>>> import numpy as np
>>> import numpy.linalg as la
>>> np.set_printoptions(suppress=True, linewidth=140)
>>> arr = np.load("layer15.npy")
>>> arr
array([[ 0.,  0.,  2.,  1.,  1.,  0.,  0.,  0.,  0.],
       [ 1.,  1.,  1.,  0.,  1.,  2.,  0.,  0.,  0.],
       [ 0.,  0.,  0.,  0.,  2.,  0.,  0.,  0.,  0.],
       [ 2.,  0.,  1.,  0.,  1.,  1.,  0.,  0.,  0.],
       [ 1.,  1.,  1.,  1.,  1.,  1.,  0.,  0.,  0.],
       [ 2.,  0.,  1.,  1.,  2.,  0.,  0.,  0.,  0.],
       [ 0.,  0.,  0.,  0.,  0.,  0.,  2.,  3.,  3.],
       [ 0.,  0.,  0.,  0.,  0.,  0., -2., -3., -1.],
       [ 0.,  0.,  0.,  0.,  0.,  0., -5., -3.,  5.]])
>>> # 2 blocks once reordered
>>> round(float(np.trace(la.pinv(arr) @ arr)), 2)
8.0
>>> np.allclose(arr[:-1].T @ la.lstsq(arr[:-1].T, arr[-1])[0], arr[-1])
False
>>> np.abs(np.diag(la.qr(arr)[1])) > 1e-9
array([ True,  True,  True,  True,  True, False,  True,  True,  True])
>>> X = np.loadtxt("out0.csv", delimiter=",")
>>> X
array([[ 6.,  4.,  2., -8.,  8.,  1.,  2.,  0.,  8., -3.,  6., -5.],
       [ 0.,  6.,  1.,  9.,  6.,  6., -5.,  5.,  9.,  3., -4., -8.],
       [ 0.,  0.,  9.,  8., -8.,  9.,  4.,  6.,  0., -3., -5.,  0.],
       [ 0.,  0.,  0.,  8., -5., -6.,  9., -9., -9., -3.,  8., -4.],
       [ 0.,  0.,  0.,  0., -2.,  0.,  7., -2.,  5.,  5.,  8., -8.],
       [ 0.,  0.,  0.,  0.,  0., -9., -7., -9., -7., -5., -3., -1.],
       [ 0.,  0.,  0.,  0.,  0.,  0., -6.,  3.,  1., -9.,  1., -8.],
       [ 0.,  0.,  0.,  0.,  0.,  0.,  0., -1.,  7.,  8.,  7., -5.],
       [ 0.,  0.,  0.,  0.,  0.,  0.,  0.,  0.,  0., -4., -8., -2.],
       [ 0.,  0.,  0.,  0.,  0.,  0.,  0.,  0.,  0.,  9.,  7., -6.],
       [ 0.,  0.,  0.,  0.,  0.,  0.,  0.,  0.,  0.,  0.,  6., -5.],
       [ 0.,  0.,  0.,  0.,  0.,  0.,  0.,  0.,  0.,  0.,  0.,  7.]])
>>> U, sigma, VT = la.svd(X)
>>> sigma.round(2) + 0
array([28.7 , 26.96, 22.15, 18.81, 14.82,  9.98,  7.39,  6.48,  4.98,  0.76,  0.49,  0.  ])
>>> out = U[:, :11] @ np.diag(sigma[:11]) @ VT[:11]
>>> la.matrix_rank(X, rtol=0.05)
np.int64(9)
>>> np.round(np.abs(X - out).max(), 2)
np.float64(0.0)
>>> la.matrix_rank(out)
np.int64(11)
>>> rank = la.matrix_rank(X)
>>> rank
np.int64(11)
>>> N = la.svd(X)[2][rank:].T
>>> print([int(la.matrix_rank(np.delete(X, i, axis=0))) for i in range(12)])
[10, 10, 10, 10, 10, 10, 10, 10, 11, 11, 11, 11]
>>> np.allclose(X @ N, 0)
True
>>> [int(la.matrix_rank(X[:i])) for i in range(1, len(X) + 1)]
[1, 2, 3, 4, 5, 6, 7, 8, 9, 10, 11, 11]
>>> x0 = np.array([2, 3, 3, 0, 1, 2, 3, 3, 0, 2, 3, 1])
>>> a = np.maximum(X @ x0, 0)
>>> np.maximum(X @ (3 * x0), 0)
array([159.,  75., 138.,   0., 117.,   0.,   0.,  87.,   0.,  99.,  39.,  21.])
>>> print(X * (a > 1e-9)[:, None])
[[ 6.  4.  2. -8.  8.  1.  2.  0.  8. -3.  6. -5.]
 [ 0.  6.  1.  9.  6.  6. -5.  5.  9.  3. -4. -8.]
 [ 0.  0.  9.  8. -8.  9.  4.  6.  0. -3. -5.  0.]
 [ 0.  0.  0.  0. -0. -0.  0. -0. -0. -0.  0. -0.]
 [ 0.  0.  0.  0. -2.  0.  7. -2.  5.  5.  8. -8.]
 [ 0.  0.  0.  0.  0. -0. -0. -0. -0. -0. -0. -0.]
 [ 0.  0.  0.  0.  0.  0. -0.  0.  0. -0.  0. -0.]
 [ 0.  0.  0.  0.  0.  0.  0. -1.  7.  8.  7. -5.]
 [ 0.  0.  0.  0.  0.  0.  0.  0.  0. -0. -0. -0.]
 [ 0.  0.  0.  0.  0.  0.  0.  0.  0.  9.  7. -6.]
 [ 0.  0.  0.  0.  0.  0.  0.  0.  0.  0.  6. -5.]
 [ 0.  0.  0.  0.  0.  0.  0.  0.  0.  0.  0.  7.]]
>>> a
array([53., 25., 46.,  0., 39.,  0.,  0., 29.,  0., 33., 13.,  7.])
>>> feats = np.load("data.npy")
>>> feats
array([[ 2,  0,  0,  0,  0,  0],
       [ 0,  1,  0,  0,  0,  0],
       [ 0,  0,  0,  0,  0,  0],
       [ 0,  0,  0, -2,  0,  0],
       [ 0,  0,  0,  0,  3,  0],
       [ 0,  0,  0,  0,  0,  2]])
>>> # equal to its transpose
>>> np.round(np.sort(la.eigvals(feats).real), 2)
array([-2.,  0.,  1.,  2.,  2.,  3.])
>>> (feats != 0).astype(int)
array([[1, 0, 0, 0, 0, 0],
       [0, 1, 0, 0, 0, 0],
       [0, 0, 0, 0, 0, 0],
       [0, 0, 0, 1, 0, 0],
       [0, 0, 0, 0, 1, 0],
       [0, 0, 0, 0, 0, 1]])
>>> round(la.det(feats), 2)
np.float64(0.0)
>>> feats @ feats
array([[4, 0, 0, 0, 0, 0],
       [0, 1, 0, 0, 0, 0],
       [0, 0, 0, 0, 0, 0],
       [0, 0, 0, 4, 0, 0],
       [0, 0, 0, 0, 9, 0],
       [0, 0, 0, 0, 0, 4]])
